$ python -q
>>> import numpy as np
>>> np.set_printoptions(precision=2, suppress=True, linewidth=160, legacy="1.25")
>>> tidy = lambda a: np.round(a, 2) + 0
>>> B = np.array([[9, 0, -9], [0, 3, -8], [-7, -1, -3]])
>>> J = np.tril(B)
>>> J
array([[ 9,  0,  0],
       [ 0,  3,  0],
       [-7, -1, -3]])
>>> # column 0 is much longer than the rest
>>> tidy(np.linalg.det(2 * J)), tidy(np.linalg.det(J))
(-648.0, -81.0)
>>> np.einsum("ij,ji->", J, J)
99
>>> tidy(np.linalg.eigvals(J).sum().real)
9.0
>>> np.linalg.matrix_power(J - np.diag(np.diag(J)), 3)
array([[0, 0, 0],
       [0, 0, 0],
       [0, 0, 0]])
>>> J @ J
array([[ 81,   0,   0],
       [  0,   9,   0],
       [-42,   0,   9]])
>>> [int(np.linalg.matrix_rank(np.linalg.matrix_power(J, p))) for p in range(1, 4)]
[3, 3, 3]
>>> feats = np.load("out10.npy")
>>> feats
array([[-0.1 ,  0.01,  0.1 ],
       [-0.5 ,  0.14,  0.  ],
       [-1.  , -0.02, -0.2 ],
       [-1.2 ,  0.12, -0.1 ],
       [-0.8 ,  1.51,  0.7 ],
       [-0.2 ,  3.99,  2.  ],
       [-0.8 , -2.38, -1.1 ],
       [-0.3 ,  1.  ,  0.3 ],
       [ 0.7 , -3.06, -1.4 ],
       [ 1.  , -2.87, -1.3 ],
       [ 1.1 ,  0.37,  0.3 ],
       [-0.1 , -2.12, -0.9 ],
       [-1.  ,  0.78,  0.4 ],
       [-2.  ,  2.29,  1.1 ],
       [-0.2 ,  1.58,  0.8 ],
       [ 0.2 ,  3.  ,  1.3 ],
       [ 0.3 ,  1.21,  0.5 ],
       [ 1.  ,  0.16,  0.1 ],
       [ 0.4 , -1.19, -0.5 ],
       [ 1.4 ,  2.45,  1.5 ],
       [-0.6 , -0.5 , -0.4 ]])
>>> x = np.array([3, 1, 3])
>>> target = feats @ x
>>> tidy(np.linalg.pinv(feats) @ feats)
array([[1., 0., 0.],
       [0., 1., 0.],
       [0., 0., 1.]])
>>> try:
...     np.linalg.solve(feats, target)
... except np.linalg.LinAlgError as e:
...     print("failed:", e)
... 
failed: Last 2 dimensions of the array must be square
>>> rng = np.random.default_rng(2245)
>>> target = target + 0.3 * rng.normal(size=21)
>>> tidy(target)
array([-0.06, -1.47, -3.28, -4.13,  1.08,  9.41, -8.38,  1.58, -5.21, -3.93,  4.65, -4.89, -0.41, -0.45,  3.45,  7.16,  3.5 ,  3.1 , -1.5 , 10.72, -3.1 ])
>>> c, *_ = np.linalg.lstsq(feats, target)
>>> tidy(feats.T @ (target - feats @ c))
array([0., 0., 0.])
>>> [round(float(np.linalg.norm(np.linalg.solve(feats.T @ feats + lam * np.eye(3), feats.T @ target))), 2) for lam in (0, 1, 10, 100)]
[4.05, 3.57, 2.59, 1.01]
>>> data = np.loadtxt("sample8.csv", delimiter=",")
>>> data
array([[2., 1., 0., 0., 0., 0.],
       [0., 1., 0., 0., 0., 0.],
       [2., 5., 0., 0., 0., 0.],
       [0., 0., 2., 1., 0., 0.],
       [0., 0., 0., 1., 0., 0.],
       [0., 0., 2., 5., 0., 0.],
       [0., 0., 0., 0., 2., 1.],
       [0., 0., 0., 0., 0., 1.],
       [0., 0., 0., 0., 2., 5.]])
>>> B = feats / np.sqrt((feats ** 2).mean(axis=1, keepdims=True))
>>> tidy(B[11])
array([-0.08, -1.59, -0.68])
>>> Q, vecs = np.linalg.qr(data[:, :3])[0], np.linalg.qr(data[:, 3:])[0]
>>> sv = np.linalg.svd(Q.T @ vecs, compute_uv=False)
>>> tidy(np.linalg.norm(Q @ Q.T - vecs @ vecs.T, 2))
1.0
>>> B = data + rng.integers(-2, 3, (9, 3)) @ rng.integers(-2, 3, (3, 6))
>>> B
array([[ 5.,  0.,  1.,  0., -1.,  3.],
       [ 1., -3., -3.,  6.,  0.,  4.],
       [-1.,  9.,  2., -5.,  1., -5.],
       [-3.,  2.,  3., -1.,  2., -2.],
       [ 0., -2., -4.,  5., -2., -2.],
       [ 4.,  1.,  3.,  2., -4., -2.],
       [ 3., -1.,  1.,  0.,  1.,  4.],
       [ 3., -2., -1.,  2., -2.,  3.],
       [-3.,  2.,  1., -2.,  4.,  3.]])
>>> tidy(np.linalg.svd(B - data, compute_uv=False))
array([15.72,  8.98,  6.42,  0.  ,  0.  ,  0.  ])
>>> np.linalg.matrix_rank(B - data, tol=1e-8)
3
>>> x = np.array([3, 3, 1, 1, -3, 3])
>>> target = data @ x
>>> tidy(np.linalg.pinv(data) @ data)
array([[1., 0., 0., 0., 0., 0.],
       [0., 1., 0., 0., 0., 0.],
       [0., 0., 1., 0., 0., 0.],
       [0., 0., 0., 1., 0., 0.],
       [0., 0., 0., 0., 1., 0.],
       [0., 0., 0., 0., 0., 1.]])
>>> target
array([ 9.,  3., 21.,  3.,  1.,  7., -3.,  3.,  9.])
>>> target = target + 0.3 * rng.normal(size=9)
>>> tidy(target)
array([ 8.74,  2.64, 20.92,  2.99,  0.96,  7.34, -2.91,  2.85,  8.98])
>>> c, *_ = np.linalg.lstsq(data, target)
>>> tidy(c)
array([ 2.92,  3.  ,  0.97,  1.07, -2.92,  2.96])
>>> tidy(np.linalg.norm(target - data @ c))
0.42
>>> tidy(data.T @ (target - data @ c))
array([0., 0., 0., 0., 0., 0.])
